% ipython --no-banner

In [1]: import numpy as np

In [2]: np.set_printoptions(precision=2, suppress=True, linewidth=160)

In [3]: m1 = np.load("layer8.npy")

In [4]: m1
Out[4]: 
array([[ 0.25, -0.68,  2.21],
       [-0.46,  0.7 ,  0.02],
       [-1.69,  2.09, -3.56]])

In [5]: B = np.linalg.invert(m1)
Traceback (most recent call last):
  Cell In[5], line 1
    B = np.linalg.invert(m1)
AttributeError: module 'numpy.linalg' has no attribute 'invert'


In [6]: B = np.linalg.inv(m1)

In [7]: np.round(m1 @ B, 2) + 0
Out[7]: 
array([[1., 0., 0.],
       [0., 1., 0.],
       [0., 0., 1.]])

In [8]: np.allclose(B, m1.T)
Out[8]: False

In [9]: round(float(np.linalg.slogdet(m1)[0]), 2)
Out[9]: 1.0

In [10]: B
Out[10]: 
array([[-2.55,  2.21, -1.57],
       [-1.68,  2.87, -1.03],
       [ 0.22,  0.63, -0.14]])

In [11]: round(float(np.linalg.cond(m1)), 2)
Out[11]: 25.19

In [12]: J = np.load("out10.npy")

In [13]: J
Out[13]: 
array([[1, 2, 2],
       [2, 1, 2],
       [2, 2, 1]])

In [14]: ev, evecs = np.linalg.eigh(J)

In [15]: (ev > 1e-8).sum(), (ev < -1e-8).sum()
Out[15]: (np.int64(1), np.int64(2))

In [16]: ev
Out[16]: array([-1., -1.,  5.])

In [17]: np.unique(ev.round(6) + 0, return_counts=True)[1]
Out[17]: array([2, 1])

In [18]: th = np.radians(135)

In [19]: R = np.eye(3)

In [20]: R[1, 1] = R[0, 0] = np.cos(th)

In [21]: R[1, 0], R[0, 1] = -np.sin(th), np.sin(th)

In [22]: R
Out[22]: 
array([[-0.71,  0.71,  0.  ],
       [-0.71, -0.71,  0.  ],
       [ 0.  ,  0.  ,  1.  ]])

In [23]: B = J @ R.T

In [24]: np.allclose(J @ J.T, B @ B.T)
Out[24]: True

In [25]: np.round(np.linalg.det(R), 2), round(float(np.trace(R)), 2)
Out[25]: (np.float64(1.0), -0.41)

In [26]: ev, evecs = np.linalg.eigh(J)

In [27]: x = np.array([2, 1, 1])

In [28]: (np.sign(evecs[:, -1].round(6)) == np.sign(evecs[0, -1].round(6))).astype(int)
Out[28]: array([1, 1, 1])

In [29]: evecs * np.maximum(ev, 0) @ evecs.T
Out[29]: 
array([[1.67, 1.67, 1.67],
       [1.67, 1.67, 1.67],
       [1.67, 1.67, 1.67]])

In [30]: evecs * np.abs(ev) @ evecs.T
Out[30]: 
array([[2.33, 1.33, 1.33],
       [1.33, 2.33, 1.33],
       [1.33, 1.33, 2.33]])

In [31]: ev, evecs = np.linalg.eig(J)

In [32]: np.sort(np.linalg.eigvals(J.T))
Out[32]: array([-1., -1.,  5.])

In [33]: np.round(J @ evecs[:, 0] - ev[0] * evecs[:, 0], 2) + 0
Out[33]: array([0., 0., 0.])

In [34]: np.round(np.prod(ev), 2)
Out[34]: np.float64(5.0)

In [35]: ev
Out[35]: array([-1.,  5., -1.])

In [36]: np.sort(np.linalg.eigvals(J @ J))
Out[36]: array([ 1.,  1., 25.])

In [37]: X = np.load("block16.npy")

In [38]: X
Out[38]: 
array([[1, 0, 0],
       [2, 1, 0],
       [1, 2, 1]])

In [39]: round(float(np.linalg.det(X.T)), 2)
Out[39]: 1.0

In [40]: np.linalg.eigvals(X)
Out[40]: array([1., 1., 1.])

In [41]: round(float(np.linalg.det(X[::-1])), 2)
Out[41]: -1.0

In [42]: np.einsum("ij,ji->", X, X)
Out[42]: np.int64(3)

In [43]: np.poly(X)
Out[43]: array([ 1., -3.,  3., -1.])

In [44]: x = np.array([0, 0, 1])

In [45]: y = X @ x

In [46]: y
Out[46]: array([0, 0, 1])

In [47]: np.linalg.solve(X.T, X[0])
Out[47]: array([1., 0., 0.])

In [48]: np.linalg.solve(X, y)
Out[48]: array([0., 0., 1.])

In [49]: np.linalg.solve(X, y + X[:, 2])
Out[49]: array([0., 0., 2.])

In [50]: ev, evecs = np.linalg.eig(X)

In [51]: np.sort(np.linalg.eigvals(X.T))
Out[51]: array([1., 1., 1.])

In [52]: np.sort(np.linalg.eigvals(X @ X))
Out[52]: array([1., 1., 1.])

In [53]: X @ evecs[:, 0] - ev[0] * evecs[:, 0]
Out[53]: array([0., 0., 0.])

In [54]: O, _ = np.linalg.qr(np.array([[-0.4, 0.5, 1.4, 1.0],
    ...:     [-1.0, 1.4, -0.4, -1.0],
    ...:     [-2.2, 0.2, 0.0, -1.1],
    ...:     [0.7, -0.4, -0.8, -1.7]]))

In [55]: K = -1 * O

In [56]: K
Out[56]: 
array([[ 0.16,  0.28, -0.8 , -0.5 ],
       [ 0.39,  0.83,  0.4 , -0.04],
       [ 0.86, -0.47,  0.1 , -0.16],
       [-0.27, -0.12,  0.43, -0.85]])

In [57]: rng = np.random.default_rng(73)

In [58]: lab = rng.permutation(4)

In [59]: B = K[:, lab] * rng.choice([-1, 1], 4)

In [60]: B
Out[60]: 
array([[ 0.8 , -0.16,  0.5 ,  0.28],
       [-0.4 , -0.39,  0.04,  0.83],
       [-0.1 , -0.86,  0.16, -0.47],
       [-0.43,  0.27,  0.85, -0.12]])

In [61]: Uu, _, Vt = np.linalg.svd(K.T @ B)

In [62]: np.round(np.linalg.lstsq(K, B)[0], 2) + 0
Out[62]: 
array([[ 0., -1.,  0.,  0.],
       [ 0.,  0.,  0.,  1.],
       [-1.,  0.,  0.,  0.],
       [ 0.,  0., -1.,  0.]])

In [63]: np.round(Uu @ Vt, 2) + 0
Out[63]: 
array([[ 0., -1.,  0.,  0.],
       [ 0.,  0.,  0.,  1.],
       [-1.,  0.,  0.,  0.],
       [ 0.,  0., -1.,  0.]])
